$ python3 -q
>>> import numpy as np
>>> np.set_printoptions(precision=2, suppress=True, linewidth=200)
>>> rd = lambda a: np.round(a, 2) + 0
>>> rng = np.random.default_rng(88)
>>> A = rng.normal(size=(10, 3))
>>> A = 20 * A / np.linalg.norm(A, axis=1, keepdims=True)
>>> rd(A)
array([[-10.48,  -7.74, -15.17],
       [  8.04,  -7.2 ,  16.84],
       [ 10.32,  -5.5 ,  16.23],
       [-10.28, -14.51,  -9.16],
       [ -5.29,   5.94,  18.35],
       [-11.16,  11.27,  12.18],
       [ 11.81,   6.52,  14.77],
       [ -5.88,  -4.88, -18.48],
       [ 13.31, -14.01,  -5.16],
       [-17.16, -10.28,   0.18]])
>>> vec = np.array([2, 0, 0])
>>> y = A @ vec
>>> rd(np.linalg.pinv(A) @ A)
array([[1., 0., 0.],
       [0., 1., 0.],
       [0., 0., 1.]])
>>> y = y + 0.3 * rng.normal(size=10)
>>> rd(y)
array([-20.71,  15.82,  21.07, -20.75, -10.32, -21.76,  23.55, -11.32,  26.6 , -34.47])
>>> beta, *_ = np.linalg.lstsq(A, y)
>>> [round(float(np.linalg.norm(np.linalg.solve(A.T @ A + lam * np.eye(3), A.T @ y))), 2) for lam in (0, 1, 10, 100)]
[1.99, 1.99, 1.97, 1.82]
>>> rd(A.T @ (y - A @ beta))
array([0., 0., 0.])
>>> beta.round()
array([2., 0., 0.])
>>> rd(beta)
array([1.99, 0.01, 0.  ])
>>> W1 = np.array([[-3, 2, 1, -2], [-1, 3, -4, 3], [-4, 3, -4, -3]])
>>> beta = np.array([1, 0, 2, 2])
>>> H = np.maximum(A @ W1 + beta, 0)
>>> np.linalg.matrix_rank(H)
np.int64(4)
>>> (H > 0).astype(int)
array([[1, 0, 1, 1],
       [0, 1, 0, 0],
       [0, 1, 0, 0],
       [1, 0, 1, 1],
       [0, 1, 0, 0],
       [0, 1, 0, 1],
       [0, 1, 0, 0],
       [1, 0, 1, 1],
       [0, 0, 1, 0],
       [1, 0, 1, 1]])
>>> Z = np.array([[0, 1], [1, 0], [1, 2], [0, 2]])
>>> W1 @ Z
array([[  3,  -5],
       [ -1,  -3],
       [ -1, -18]])
>>> (H @ Z).round(6).argmax(axis=1)
array([1, 0, 0, 1, 0, 0, 0, 1, 1, 1])
>>> t = np.radians(120)
>>> R = np.eye(3)
>>> R[1, 1] = R[0, 0] = np.cos(t)
>>> R[1, 0], R[0, 1] = -np.sin(t), np.sin(t)
>>> rd(R)
array([[-0.5 ,  0.87,  0.  ],
       [-0.87, -0.5 ,  0.  ],
       [ 0.  ,  0.  ,  1.  ]])
>>> A2 = A @ R.T
>>> np.allclose(np.linalg.norm(A, axis=1), np.linalg.norm(A2, axis=1))
True
>>> rd(np.linalg.svd(A, compute_uv=False)), rd(np.linalg.svd(A2, compute_uv=False))
(array([48.83, 31.98, 24.35]), array([48.83, 31.98, 24.35]))
>>> hat = A @ np.linalg.solve(A.T @ A, A.T)
>>> np.linalg.matrix_rank(np.eye(10) - hat)
np.int64(7)
>>> rd(np.diag(hat))
array([0.18, 0.35, 0.29, 0.32, 0.28, 0.34, 0.18, 0.18, 0.4 , 0.48])
>>> np.allclose(hat @ hat, hat)
True
>>> rd(hat @ A[:, 2])
array([-15.17,  16.84,  16.23,  -9.16,  18.35,  12.18,  14.77, -18.48,  -5.16,   0.18])
>>> r0, v = A[8], A[5]
>>> rd(r0 @ v)
np.float64(-369.32)
>>> r0 @ r0
np.float64(400.0)
>>> p = (r0 @ v) / (r0 @ r0) * r0
>>> rd(np.outer(r0, v))
array([[-148.6 ,  149.99,  162.12],
       [ 156.39, -157.85, -170.61],
       [  57.64,  -58.17,  -62.88]])
>>> np.linalg.matrix_rank(np.outer(r0, v))
np.int64(1)
>>> K = np.load("sample18.npy")
>>> K
array([[1.  , 0.9 , 0.81, 0.73],
       [0.9 , 1.  , 0.9 , 0.81],
       [0.81, 0.9 , 1.  , 0.9 ],
       [0.73, 0.81, 0.9 , 1.  ]])
>>> vec = np.array([2, 2, 2, 2])
>>> a = np.maximum(K @ vec, 0)
>>> np.flatnonzero(a > 1e-9)
array([0, 1, 2, 3])
>>> rd(K.T @ a)
array([24.25, 25.48, 25.48, 24.25])
>>> rd(np.maximum(K @ vec, 0) - np.maximum(-K @ vec, 0))
array([6.88, 7.22, 7.22, 6.88])
>>> np.maximum(K @ (3 * vec), 0)
array([20.64, 21.66, 21.66, 20.64])
>>> K * (a > 1e-9)[:, None]
array([[1.  , 0.9 , 0.81, 0.73],
       [0.9 , 1.  , 0.9 , 0.81],
       [0.81, 0.9 , 1.  , 0.9 ],
       [0.73, 0.81, 0.9 , 1.  ]])
>>> def softmax(z):
...     e = np.exp(z - z.max(axis=-1, keepdims=True))
...     return e / e.sum(axis=-1, keepdims=True)
... 
>>> rd(softmax(K[1] + 3))
array([0.25, 0.27, 0.25, 0.23])
>>> rd(softmax(10 * K[1]))
array([0.2 , 0.53, 0.2 , 0.08])
>>> S = K @ K.T / np.sqrt(4)
>>> rd(softmax(S)[1] @ K)
array([0.86, 0.9 , 0.9 , 0.86])
>>> rd(softmax(S))
array([[0.25, 0.26, 0.26, 0.24],
       [0.24, 0.26, 0.26, 0.24],
       [0.24, 0.26, 0.26, 0.24],
       [0.24, 0.26, 0.26, 0.25]])
>>> rd(softmax(S + np.triu(np.full(S.shape, -np.inf), 1)))
array([[1.  , 0.  , 0.  , 0.  ],
       [0.48, 0.52, 0.  , 0.  ],
       [0.31, 0.34, 0.34, 0.  ],
       [0.24, 0.26, 0.26, 0.25]])
>>> evals, V = np.linalg.eigh(K)
>>> rd(evals)
array([0.06, 0.1 , 0.31, 3.53])
>>> rd(np.linalg.eigvalsh(K @ K))
array([ 0.  ,  0.01,  0.1 , 12.44])
>>> rd(V.T @ V)
array([[1., 0., 0., 0.],
       [0., 1., 0., 0.],
       [0., 0., 1., 0.],
       [0., 0., 0., 1.]])
>>> rd(np.abs(V[:, -1]))
array([0.49, 0.51, 0.51, 0.49])
>>> (evals > 1e-8).sum(), (evals < -1e-8).sum()
(np.int64(4), np.int64(0))
>>> rd(np.linalg.eigvalsh(K + 2 * np.eye(4)))
array([2.06, 2.1 , 2.31, 5.53])
>>> rd(evals.sum()), np.trace(K)
(np.float64(4.0), np.float64(4.0))
>>> rd(V.T @ K @ V)
array([[0.06, 0.  , 0.  , 0.  ],
       [0.  , 0.1 , 0.  , 0.  ],
       [0.  , 0.  , 0.31, 0.  ],
       [0.  , 0.  , 0.  , 3.53]])
>>> np.unique(evals.round(6) + 0, return_counts=True)[1]
array([1, 1, 1, 1])
>>> Lm = np.linalg.cholesky(K)
>>> K / np.sqrt(np.outer(np.diag(K), np.diag(K)))
array([[1.  , 0.9 , 0.81, 0.73],
       [0.9 , 1.  , 0.9 , 0.81],
       [0.81, 0.9 , 1.  , 0.9 ],
       [0.73, 0.81, 0.9 , 1.  ]])
>>> Lm @ Lm.T
array([[1.  , 0.9 , 0.81, 0.73],
       [0.9 , 1.  , 0.9 , 0.81],
       [0.81, 0.9 , 1.  , 0.9 ],
       [0.73, 0.81, 0.9 , 1.  ]])
>>> rd(np.prod(np.diag(Lm)) ** 2), rd(np.linalg.det(K))
(np.float64(0.01), np.float64(0.01))
>>> rd(np.diag(Lm) ** 2)
array([1.  , 0.19, 0.19, 0.19])
>>> M = np.load("x.npy")
>>> M
array([[-1,  0,  0,  0],
       [ 2, -8,  0,  0],
       [-8,  7, -1,  0],
       [ 8, -5, -4,  9]])
>>> np.argsort(-np.linalg.norm(M, axis=0).round(6), kind="stable")[:3]
array([1, 0, 3])
>>> np.linalg.matrix_rank(M, rtol=0.1)
np.int64(3)
>>> rd(np.linalg.norm(M, 2) / np.linalg.norm(M))
np.float64(0.88)
>>> np.allclose(M @ M.T, M.T @ M)
False
>>> np.allclose(M, M.T)
False
>>> (M + M.T) / 2
array([[-1. ,  1. , -4. ,  4. ],
       [ 1. , -8. ,  3.5, -2.5],
       [-4. ,  3.5, -1. , -2. ],
       [ 4. , -2.5, -2. ,  9. ]])
>>> np.trace(M)
np.int64(-1)
>>> np.linalg.matrix_power(M, 4)
array([[    1,     0,     0,     0],
       [-1170,  4096,     0,     0],
       [ 1194, -4095,     1,     0],
       [ 6686, -2769, -2624,  6561]])
>>> np.linalg.determinant(M)
Traceback (most recent call last):
  File "<python-input-85>", line 1, in <module>
    np.linalg.determinant(M)
    ^^^^^^^^^^^^^^^^^^^^^
AttributeError: module 'numpy.linalg' has no attribute 'determinant'
>>> cov = np.cov(A, rowvar=False)
>>> np.argwhere(np.triu(np.abs(np.corrcoef(A.T)) > 0.8, 1))
array([], shape=(0, 2), dtype=int64)
>>> rd(np.median(A, axis=0))
array([-5.58, -6.35,  6.18])
>>> rd(np.polyfit(A[:, 0], A[:, 1], 1))
array([-0.01, -4.06])
>>> rd(np.linalg.eigvalsh(cov)[::-1])
array([264.55, 113.61,  34.66])
>>> evals, V = np.linalg.eig(M)
>>> M @ V[:, 0] - evals[0] * V[:, 0]
array([0., 0., 0., 0.])
>>> rd(np.sort(np.linalg.eigvals(M.T)))
array([-8., -1., -1.,  9.])
>>> rd(np.sort(np.linalg.eigvals(M @ M)))
array([ 1.,  1., 64., 81.])
>>> X = np.load("arr.npy")
>>> X
array([[-2,  0,  0, -3],
       [ 0, -2,  0,  0],
       [ 0,  0, -1,  0],
       [ 2,  0,  0, -2]])
>>> Xc = A - A.mean(axis=0)
>>> V = np.linalg.svd(Xc)[2][:1]
>>> A2 = Xc - Xc @ V.T @ V
>>> rd(A2.std(axis=0))
array([8.78, 6.69, 3.41])
>>> arr = np.loadtxt("block4.csv", delimiter=",")
>>> rd(arr)
array([[-0.79, -0.2 ,  0.58],
       [ 0.57, -0.59,  0.58],
       [ 0.23,  0.78,  0.58]])
>>> rd(np.linalg.eigvals(arr).sum().real)
np.float64(-0.8)
>>> rd(np.einsum("ii->", arr))
np.float64(-0.8)
>>> rd(np.linalg.det(arr.T))
np.float64(1.0)
>>> rd(np.einsum("ij,ji->", arr, arr))
np.float64(2.25)
>>> r0 = np.array([1, 0, 1])
>>> A2 = arr + np.outer(r0, np.eye(3)[0])
>>> np.linalg.matrix_rank(np.linalg.inv(A2) - np.linalg.inv(arr), tol=1e-8)
np.int64(1)
>>> rd(A2)
array([[ 0.21, -0.2 ,  0.58],
       [ 0.57, -0.59,  0.58],
       [ 1.23,  0.78,  0.58]])
>>> rd(np.linalg.det(A2) / np.linalg.det(arr)), rd(1 + np.linalg.solve(arr, r0)[0])
(np.float64(0.43), np.float64(0.43))
>>> rd(arr[:, 0] @ arr[:, 1])
np.float64(0.0)
>>> rd(np.linalg.norm(arr, axis=0))
array([1., 1., 1.])
>>> rd(arr @ arr.T)
array([[1., 0., 0.],
       [0., 1., 0.],
       [0., 0., 1.]])
>>> rd(np.linalg.pinv(arr))
array([[-0.79,  0.57,  0.23],
       [-0.2 , -0.59,  0.78],
       [ 0.58,  0.58,  0.58]])
>>> rd(arr.T @ arr)
array([[1., 0., 0.],
       [0., 1., 0.],
       [0., 0., 1.]])
>>> A2 = arr / np.sqrt((arr ** 2).mean(axis=1, keepdims=True))
>>> rd(arr - arr.mean(axis=1, keepdims=True))
array([[-0.66, -0.06,  0.71],
       [ 0.38, -0.77,  0.39],
       [-0.3 ,  0.26,  0.05]])
>>> np.linalg.matrix_rank(arr - arr.mean(axis=1, keepdims=True))
np.int64(2)
>>> rd(np.linalg.norm(A2, axis=1))
array([1.73, 1.73, 1.73])
>>> mat = np.load("run9.npy")
>>> mat
array([[ 2.04, -1.03,  5.06],
       [ 1.88, -1.06,  5.06],
       [ 1.9 , -0.84,  5.23],
       [ 2.05, -1.15,  5.08],
       [ 2.1 , -1.12,  5.22],
       [ 1.91, -0.93,  4.96],
       [ 2.2 , -1.06,  5.11],
       [-0.07, -0.2 ,  5.05],
       [ 0.04, -0.05,  4.82],
       [-0.05, -0.02,  5.  ],
       [ 0.02, -0.1 ,  4.92],
       [-0.14, -0.02,  5.02],
       [ 0.02,  0.12,  5.01],
       [ 0.  , -0.12,  5.04]])
>>> Xc = mat - mat.mean(axis=0)
>>> Uu, s, VT = np.linalg.svd(Xc, full_matrices=False)
>>> rd(s ** 2 / (s ** 2).sum())
array([0.99, 0.01, 0.01])
>>> np.abs(Uu[:, 0]).argmax()
np.int64(6)
>>> idx = mat[:, 0] > np.median(mat[:, 0])
>>> r0 = mat[idx].mean(axis=0) - mat[~idx].mean(axis=0)
>>> rd(r0)
array([ 2.04, -0.97,  0.12])
>>> np.argsort(-np.abs(r0).round(6), kind="stable")
array([0, 1, 2])
>>> idx.astype(int)
array([1, 1, 1, 1, 1, 1, 1, 0, 0, 0, 0, 0, 0, 0])
